% python3 -q
>>> import numpy as np
>>> np.set_printoptions(precision=2, suppress=True, linewidth=200)
>>> cent = np.array([[0.1, -0.9, -0.5, 0.0, 1.7, 0.1, -1.3],
...     [2.1, 1.2, -1.7, -0.2, -0.5, -0.9, -0.2]])
>>> rng = np.random.default_rng(969168)
>>> A = np.array([[-3, 0],
...     [-1, -1],
...     [0, 3],
...     [2, -1],
...     [-2, -1],
...     [0, -3],
...     [-3, 1],
...     [-3, -1],
...     [-1, 3],
...     [2, 3],
...     [1, 2],
...     [-2, 3],
...     [1, 0],
...     [-3, 3],
...     [-2, -3],
...     [3, 1],
...     [0, -3],
...     [3, 0],
...     [3, 2],
...     [-2, 1],
...     [-3, -2],
...     [-1, -1],
...     [2, 0],
...     [2, 2],
...     [2, 1],
...     [-2, 1],
...     [-2, 2],
...     [3, 0],
...     [-1, -2],
...     [-2, 0],
...     [2, -2],
...     [-3, 0],
...     [-3, 2],
...     [-2, 2],
...     [3, -2]]) @ cent + 0.05 * rng.normal(size=(35, 7))
>>> print(A.round(2) + 0)
[[-0.43  2.67  1.56  0.06 -5.12 -0.32  3.86]
 [-2.13 -0.28  2.14  0.21 -1.23  0.76  1.52]
 [ 6.26  3.64 -5.08 -0.65 -1.47 -2.72 -0.61]
 [-1.84 -2.95  0.63  0.15  3.89  1.05 -2.39]
 [-2.3   0.61  2.7   0.25 -2.84  0.63  2.77]
 [-6.3  -3.52  5.15  0.58  1.46  2.73  0.64]
 [ 1.82  3.79 -0.21 -0.21 -5.66 -1.15  3.72]
 [-2.43  1.46  3.21  0.22 -4.59  0.59  4.06]
 [ 6.27  4.47 -4.54 -0.6  -3.24 -2.78  0.74]
 [ 6.47  1.78 -6.11 -0.52  1.89 -2.47 -3.21]
 [ 4.22  1.51 -3.83 -0.45  0.76 -1.75 -1.68]
 [ 6.12  5.42 -4.11 -0.6  -4.86 -2.83  1.99]
 [ 0.15 -0.96 -0.54  0.05  1.76  0.18 -1.29]
 [ 5.9   6.28 -3.63 -0.59 -6.55 -2.97  3.35]
 [-6.5  -1.82  6.05  0.62 -1.86  2.45  3.21]
 [ 2.49 -1.6  -3.22 -0.16  4.63 -0.6  -4.13]
 [-6.35 -3.56  5.12  0.52  1.55  2.71  0.63]
 [ 0.22 -2.73 -1.43  0.    5.    0.32 -3.97]
 [ 4.45 -0.32 -4.94 -0.35  4.01 -1.58 -4.33]
 [ 1.93  3.03 -0.65 -0.15 -3.87 -0.95  2.41]
 [-4.48  0.27  4.9   0.41 -4.1   1.5   4.31]
 [-2.17 -0.24  2.14  0.19 -1.21  0.76  1.53]
 [ 0.14 -1.86 -1.   -0.04  3.33  0.25 -2.64]
 [ 4.3   0.61 -4.42 -0.39  2.43 -1.52 -3.  ]
 [ 2.33 -0.65 -2.74 -0.19  2.89 -0.74 -2.81]
 [ 1.93  2.94 -0.6  -0.22 -3.83 -1.13  2.39]
 [ 4.02  4.11 -2.38 -0.37 -4.44 -1.99  2.27]
 [ 0.2  -2.7  -1.5  -0.1   5.08  0.35 -3.85]
 [-4.35 -1.4   3.88  0.39 -0.74  1.7   1.77]
 [-0.2   1.81  1.05  0.03 -3.26 -0.21  2.61]
 [-4.02 -4.18  2.27  0.4   4.38  2.05 -2.2 ]
 [-0.18  2.71  1.5  -0.03 -5.1  -0.29  3.87]
 [ 3.92  5.09 -1.93 -0.45 -6.   -2.15  3.52]
 [ 4.01  4.24 -2.37 -0.46 -4.41 -2.04  2.13]
 [-3.91 -5.08  1.96  0.39  6.1   2.12 -3.56]]
>>> Q, V = np.linalg.qr(A[:, :4])[0], np.linalg.qr(A[:, 4:])[0]
>>> sigma = np.linalg.svd(Q.T @ V, compute_uv=False)
>>> print(np.round(np.linalg.norm(Q @ Q.T - V @ V.T, 2), 2))
1.0
>>> print((sigma > 0.9).sum())
2
>>> print(np.degrees(np.arccos(sigma.clip(0, 1))))
[ 1.18  1.64 80.38]
>>> print(np.linalg.svd(A, compute_uv=False))
[35.74 29.84  0.32  0.29  0.27  0.23  0.21]
>>> print(A.sum(axis=0))
[ 19.59  22.58 -10.99  -2.04 -25.21 -10.05  13.64]
>>> print(A.shape)
(35, 7)
>>> E = np.loadtxt("test13.csv", delimiter=",")
>>> print(E.round(2) + 0)
[[0.04 0.06 0.09 0.01 0.06 0.09 0.01 0.06 0.09 0.01]
 [0.06 0.11 0.15 0.02 0.11 0.15 0.02 0.11 0.15 0.02]
 [0.09 0.15 0.21 0.03 0.15 0.21 0.03 0.15 0.21 0.03]
 [0.01 0.02 0.03 0.   0.02 0.03 0.   0.02 0.03 0.  ]
 [0.06 0.11 0.15 0.02 0.11 0.15 0.02 0.11 0.15 0.02]
 [0.09 0.15 0.21 0.03 0.15 0.21 0.03 0.15 0.21 0.03]
 [0.01 0.02 0.03 0.   0.02 0.03 0.   0.02 0.03 0.  ]
 [0.06 0.11 0.15 0.02 0.11 0.15 0.02 0.11 0.15 0.02]
 [0.09 0.15 0.21 0.03 0.15 0.21 0.03 0.15 0.21 0.03]
 [0.01 0.02 0.03 0.   0.02 0.03 0.   0.02 0.03 0.  ]]
>>> U, sigma, Vh = np.linalg.svd(E)
>>> V = Vh[:(sigma > 1e-8).sum()]
>>> x0 = E[6] + -2 * E[1] + rng.integers(2) * np.eye(10)[4]
>>> print(x0)
[-0.12 -0.19 -0.27 -0.04  0.81 -0.27 -0.04 -0.19 -0.27 -0.04]
>>> print(np.round(V.T @ V, 2) + 0)
[[0.04 0.06 0.09 0.01 0.06 0.09 0.01 0.06 0.09 0.01]
 [0.06 0.11 0.15 0.02 0.11 0.15 0.02 0.11 0.15 0.02]
 [0.09 0.15 0.21 0.03 0.15 0.21 0.03 0.15 0.21 0.03]
 [0.01 0.02 0.03 0.   0.02 0.03 0.   0.02 0.03 0.  ]
 [0.06 0.11 0.15 0.02 0.11 0.15 0.02 0.11 0.15 0.02]
 [0.09 0.15 0.21 0.03 0.15 0.21 0.03 0.15 0.21 0.03]
 [0.01 0.02 0.03 0.   0.02 0.03 0.   0.02 0.03 0.  ]
 [0.06 0.11 0.15 0.02 0.11 0.15 0.02 0.11 0.15 0.02]
 [0.09 0.15 0.21 0.03 0.15 0.21 0.03 0.15 0.21 0.03]
 [0.01 0.02 0.03 0.   0.02 0.03 0.   0.02 0.03 0.  ]]
>>> print(np.round(np.diag(V.T @ V), 2) + 0)
[0.04 0.11 0.21 0.   0.11 0.21 0.   0.11 0.21 0.  ]
>>> print(np.linalg.matrix_rank(np.vstack([E, x0])))
2
>>> x0 = np.array([-3, 0, 2, -2, 4, -5, 0, -2, -2, -3])
>>> print(np.einsum("ij,j->i", E, x0))
[-0.5  -0.83 -1.17 -0.17 -0.83 -1.17 -0.17 -0.83 -1.17 -0.17]
>>> print((E * x0).sum(axis=1))
[-0.5  -0.83 -1.17 -0.17 -0.83 -1.17 -0.17 -0.83 -1.17 -0.17]
>>> U, sigma, Vh = np.linalg.svd(E)
>>> print(sigma.round(2) + 0)
[1. 0. 0. 0. 0. 0. 0. 0. 0. 0.]
>>> B = U[:, :1] @ np.diag(sigma[:1]) @ Vh[:1]
>>> print(B.round(2) + 0)
[[0.04 0.06 0.09 0.01 0.06 0.09 0.01 0.06 0.09 0.01]
 [0.06 0.11 0.15 0.02 0.11 0.15 0.02 0.11 0.15 0.02]
 [0.09 0.15 0.21 0.03 0.15 0.21 0.03 0.15 0.21 0.03]
 [0.01 0.02 0.03 0.   0.02 0.03 0.   0.02 0.03 0.  ]
 [0.06 0.11 0.15 0.02 0.11 0.15 0.02 0.11 0.15 0.02]
 [0.09 0.15 0.21 0.03 0.15 0.21 0.03 0.15 0.21 0.03]
 [0.01 0.02 0.03 0.   0.02 0.03 0.   0.02 0.03 0.  ]
 [0.06 0.11 0.15 0.02 0.11 0.15 0.02 0.11 0.15 0.02]
 [0.09 0.15 0.21 0.03 0.15 0.21 0.03 0.15 0.21 0.03]
 [0.01 0.02 0.03 0.   0.02 0.03 0.   0.02 0.03 0.  ]]
>>> print(round(np.linalg.norm(E - B) / np.linalg.norm(E), 2))
0.0
>>> print(round(np.abs(E - B).max(), 2))
0.0
>>> vals, V = np.linalg.eigvalsh(E)
Traceback (most recent call last):
  File "<python-input-32>", line 1, in <module>
    vals, V = np.linalg.eigvalsh(E)
    ^^^^^^^
ValueError: too many values to unpack (expected 2)
>>> vals, V = np.linalg.eigh(E)
>>> print(vals.round(2) + 0)
[0. 0. 0. 0. 0. 0. 0. 0. 0. 1.]
>>> print(np.abs(V[:, -1]).round(6).argmax())
2
>>> print(np.round(V.T @ V, 2) + 0)
[[1. 0. 0. 0. 0. 0. 0. 0. 0. 0.]
 [0. 1. 0. 0. 0. 0. 0. 0. 0. 0.]
 [0. 0. 1. 0. 0. 0. 0. 0. 0. 0.]
 [0. 0. 0. 1. 0. 0. 0. 0. 0. 0.]
 [0. 0. 0. 0. 1. 0. 0. 0. 0. 0.]
 [0. 0. 0. 0. 0. 1. 0. 0. 0. 0.]
 [0. 0. 0. 0. 0. 0. 1. 0. 0. 0.]
 [0. 0. 0. 0. 0. 0. 0. 1. 0. 0.]
 [0. 0. 0. 0. 0. 0. 0. 0. 1. 0.]
 [0. 0. 0. 0. 0. 0. 0. 0. 0. 1.]]
>>> print(np.round(V.T @ E @ V, 2) + 0)
[[0. 0. 0. 0. 0. 0. 0. 0. 0. 0.]
 [0. 0. 0. 0. 0. 0. 0. 0. 0. 0.]
 [0. 0. 0. 0. 0. 0. 0. 0. 0. 0.]
 [0. 0. 0. 0. 0. 0. 0. 0. 0. 0.]
 [0. 0. 0. 0. 0. 0. 0. 0. 0. 0.]
 [0. 0. 0. 0. 0. 0. 0. 0. 0. 0.]
 [0. 0. 0. 0. 0. 0. 0. 0. 0. 0.]
 [0. 0. 0. 0. 0. 0. 0. 0. 0. 0.]
 [0. 0. 0. 0. 0. 0. 0. 0. 0. 0.]
 [0. 0. 0. 0. 0. 0. 0. 0. 0. 1.]]
>>> print(np.unique(vals.round(6) + 0, return_counts=True)[1])
[9 1]
>>> print(np.round(V @ np.diag(vals) @ V.T, 2) + 0)
[[0.04 0.06 0.09 0.01 0.06 0.09 0.01 0.06 0.09 0.01]
 [0.06 0.11 0.15 0.02 0.11 0.15 0.02 0.11 0.15 0.02]
 [0.09 0.15 0.21 0.03 0.15 0.21 0.03 0.15 0.21 0.03]
 [0.01 0.02 0.03 0.   0.02 0.03 0.   0.02 0.03 0.  ]
 [0.06 0.11 0.15 0.02 0.11 0.15 0.02 0.11 0.15 0.02]
 [0.09 0.15 0.21 0.03 0.15 0.21 0.03 0.15 0.21 0.03]
 [0.01 0.02 0.03 0.   0.02 0.03 0.   0.02 0.03 0.  ]
 [0.06 0.11 0.15 0.02 0.11 0.15 0.02 0.11 0.15 0.02]
 [0.09 0.15 0.21 0.03 0.15 0.21 0.03 0.15 0.21 0.03]
 [0.01 0.02 0.03 0.   0.02 0.03 0.   0.02 0.03 0.  ]]
>>> F = np.load("case8.npy")
>>> print(F.round(2) + 0)
[[0.22 0.03 0.16 0.03 0.16 0.1  0.16 0.1  0.16 0.03 0.22 0.03]
 [0.03 0.   0.02 0.   0.02 0.01 0.02 0.01 0.02 0.   0.03 0.  ]
 [0.16 0.02 0.11 0.02 0.11 0.07 0.11 0.07 0.11 0.02 0.16 0.02]
 [0.03 0.   0.02 0.   0.02 0.01 0.02 0.01 0.02 0.   0.03 0.  ]
 [0.16 0.02 0.11 0.02 0.11 0.07 0.11 0.07 0.11 0.02 0.16 0.02]
 [0.1  0.01 0.07 0.01 0.07 0.04 0.07 0.04 0.07 0.01 0.1  0.01]
 [0.16 0.02 0.11 0.02 0.11 0.07 0.11 0.07 0.11 0.02 0.16 0.02]
 [0.1  0.01 0.07 0.01 0.07 0.04 0.07 0.04 0.07 0.01 0.1  0.01]
 [0.16 0.02 0.11 0.02 0.11 0.07 0.11 0.07 0.11 0.02 0.16 0.02]
 [0.03 0.   0.02 0.   0.02 0.01 0.02 0.01 0.02 0.   0.03 0.  ]
 [0.22 0.03 0.16 0.03 0.16 0.1  0.16 0.1  0.16 0.03 0.22 0.03]
 [0.03 0.   0.02 0.   0.02 0.01 0.02 0.01 0.02 0.   0.03 0.  ]]
>>> print(np.abs(np.diag(np.linalg.qr(F)[1])) > 1e-9)
[ True False False False False False False False False False False False]
>>> print(np.unique(F.round(6), axis=0).shape)
(4, 12)
>>> print(round(np.trace(np.linalg.pinv(F) @ F), 2))
1.0
>>> vals, V = np.linalg.eigh(F)
>>> print(np.round(V @ np.diag(vals) @ V.T, 2) + 0)
[[0.22 0.03 0.16 0.03 0.16 0.1  0.16 0.1  0.16 0.03 0.22 0.03]
 [0.03 0.   0.02 0.   0.02 0.01 0.02 0.01 0.02 0.   0.03 0.  ]
 [0.16 0.02 0.11 0.02 0.11 0.07 0.11 0.07 0.11 0.02 0.16 0.02]
 [0.03 0.   0.02 0.   0.02 0.01 0.02 0.01 0.02 0.   0.03 0.  ]
 [0.16 0.02 0.11 0.02 0.11 0.07 0.11 0.07 0.11 0.02 0.16 0.02]
 [0.1  0.01 0.07 0.01 0.07 0.04 0.07 0.04 0.07 0.01 0.1  0.01]
 [0.16 0.02 0.11 0.02 0.11 0.07 0.11 0.07 0.11 0.02 0.16 0.02]
 [0.1  0.01 0.07 0.01 0.07 0.04 0.07 0.04 0.07 0.01 0.1  0.01]
 [0.16 0.02 0.11 0.02 0.11 0.07 0.11 0.07 0.11 0.02 0.16 0.02]
 [0.03 0.   0.02 0.   0.02 0.01 0.02 0.01 0.02 0.   0.03 0.  ]
 [0.22 0.03 0.16 0.03 0.16 0.1  0.16 0.1  0.16 0.03 0.22 0.03]
 [0.03 0.   0.02 0.   0.02 0.01 0.02 0.01 0.02 0.   0.03 0.  ]]
>>> print(np.round(V.T @ F @ V, 2) + 0)
[[0. 0. 0. 0. 0. 0. 0. 0. 0. 0. 0. 0.]
 [0. 0. 0. 0. 0. 0. 0. 0. 0. 0. 0. 0.]
 [0. 0. 0. 0. 0. 0. 0. 0. 0. 0. 0. 0.]
 [0. 0. 0. 0. 0. 0. 0. 0. 0. 0. 0. 0.]
 [0. 0. 0. 0. 0. 0. 0. 0. 0. 0. 0. 0.]
 [0. 0. 0. 0. 0. 0. 0. 0. 0. 0. 0. 0.]
 [0. 0. 0. 0. 0. 0. 0. 0. 0. 0. 0. 0.]
 [0. 0. 0. 0. 0. 0. 0. 0. 0. 0. 0. 0.]
 [0. 0. 0. 0. 0. 0. 0. 0. 0. 0. 0. 0.]
 [0. 0. 0. 0. 0. 0. 0. 0. 0. 0. 0. 0.]
 [0. 0. 0. 0. 0. 0. 0. 0. 0. 0. 0. 0.]
 [0. 0. 0. 0. 0. 0. 0. 0. 0. 0. 0. 1.]]
>>> print(np.abs(V[:, -1]).round(6).argmax())
0
>>> x0 = np.array([-3, 2, 5, 3, 5, -4, -4, 4, 5, 4, 5, 3])
>>> print(np.round(np.trace(F), 2))
1.0
>>> print(np.round(np.eye(12) - F, 2) + 0)
[[ 0.78 -0.03 -0.16 -0.03 -0.16 -0.1  -0.16 -0.1  -0.16 -0.03 -0.22 -0.03]
 [-0.03  1.   -0.02  0.   -0.02 -0.01 -0.02 -0.01 -0.02  0.   -0.03  0.  ]
 [-0.16 -0.02  0.89 -0.02 -0.11 -0.07 -0.11 -0.07 -0.11 -0.02 -0.16 -0.02]
 [-0.03  0.   -0.02  1.   -0.02 -0.01 -0.02 -0.01 -0.02  0.   -0.03  0.  ]
 [-0.16 -0.02 -0.11 -0.02  0.89 -0.07 -0.11 -0.07 -0.11 -0.02 -0.16 -0.02]
 [-0.1  -0.01 -0.07 -0.01 -0.07  0.96 -0.07 -0.04 -0.07 -0.01 -0.1  -0.01]
 [-0.16 -0.02 -0.11 -0.02 -0.11 -0.07  0.89 -0.07 -0.11 -0.02 -0.16 -0.02]
 [-0.1  -0.01 -0.07 -0.01 -0.07 -0.04 -0.07  0.96 -0.07 -0.01 -0.1  -0.01]
 [-0.16 -0.02 -0.11 -0.02 -0.11 -0.07 -0.11 -0.07  0.89 -0.02 -0.16 -0.02]
 [-0.03  0.   -0.02  0.   -0.02 -0.01 -0.02 -0.01 -0.02  1.   -0.03  0.  ]
 [-0.22 -0.03 -0.16 -0.03 -0.16 -0.1  -0.16 -0.1  -0.16 -0.03  0.78 -0.03]
 [-0.03  0.   -0.02  0.   -0.02 -0.01 -0.02 -0.01 -0.02  0.   -0.03  1.  ]]
>>> print(F @ x0)
[2.58 0.37 1.84 0.37 1.84 1.1  1.84 1.1  1.84 0.37 2.58 0.37]
>>> print(np.linalg.eigvalsh(2 * F - np.eye(12)))
[-1. -1. -1. -1. -1. -1. -1. -1. -1. -1. -1.  1.]
>>> print(np.round((x0 - F @ x0) @ (F @ x0), 2))
0.0
>>> print(F @ F @ x0)
[2.58 0.37 1.84 0.37 1.84 1.1  1.84 1.1  1.84 0.37 2.58 0.37]
